$ python -q
>>> import numpy as np
>>> np.set_printoptions(precision=1, suppress=True, linewidth=140)
>>> def tidy(a):
...     return np.round(a, 1) + 0
... 
>>> A = np.loadtxt("layer3.csv", delimiter=",")
>>> print(A)
[[0. 0. 1. 1. 0. 0.]
 [0. 0. 0. 0. 0. 1.]
 [1. 0. 0. 1. 1. 0.]
 [1. 0. 1. 0. 0. 1.]
 [0. 0. 1. 0. 0. 1.]
 [0. 1. 0. 1. 1. 0.]]
>>> print(A.sum(axis=0))
[2. 1. 3. 3. 2. 3.]
>>> Lm = np.diag(A.sum(axis=1)) - A
>>> print((np.linalg.eigvalsh(Lm) < 1e-8).sum())
1
>>> print(Lm)
[[ 2.  0. -1. -1.  0.  0.]
 [ 0.  1.  0.  0.  0. -1.]
 [-1.  0.  3. -1. -1.  0.]
 [-1.  0. -1.  3.  0. -1.]
 [ 0.  0. -1.  0.  2. -1.]
 [ 0. -1.  0. -1. -1.  3.]]
>>> print(np.linalg.matrix_rank(Lm))
5
>>> print(Lm @ np.ones(6))
[0. 0. 0. 0. 0. 0.]
>>> print(round(np.linalg.det(Lm[1:, 1:])))
11
>>> rng = np.random.default_rng(76)
>>> M2 = A + rng.integers(-2, 3, (6, 5)) @ rng.integers(-2, 3, (5, 6))
>>> print(M2)
[[ 4.  2.  3.  1.  0.  2.]
 [ 5.  2. -3. -7. -5.  4.]
 [ 8.  0. -2.  2.  5. -1.]
 [ 4. -4.  5. -5. -1. -1.]
 [-4. -6. -3. -8. -4. -3.]
 [ 9.  1.  1.  0.  4.  0.]]
>>> print(np.abs(M2 - A).sum(axis=1))
[10. 25. 15. 19. 30. 14.]
>>> print(tidy(np.linalg.svd(M2 - A, compute_uv=False)))
[15.5 14.   8.6  6.2  0.2  0. ]
>>> K = np.load("test8.npy")
>>> print(K)
[[0 0 0 0 0 0]
 [0 0 1 0 1 1]
 [0 1 0 0 1 1]
 [0 0 0 0 0 0]
 [0 1 1 0 0 1]
 [0 1 1 0 1 0]]
>>> ev, vecs = np.linalg.eigh(K)
>>> print(tidy(np.linalg.eigvalsh(K + 4 * np.eye(6))))
[3. 3. 3. 4. 4. 7.]
>>> print(tidy(np.linalg.eigvalsh(K @ K)))
[0. 0. 1. 1. 1. 9.]
>>> print(tidy(np.linalg.svd(K, compute_uv=False)))
[3. 1. 1. 1. 0. 0.]
>>> print(tidy(vecs.T @ K @ vecs))
[[-1.  0.  0.  0.  0.  0.]
 [ 0. -1.  0.  0.  0.  0.]
 [ 0.  0. -1.  0.  0.  0.]
 [ 0.  0.  0.  0.  0.  0.]
 [ 0.  0.  0.  0.  0.  0.]
 [ 0.  0.  0.  0.  0.  3.]]
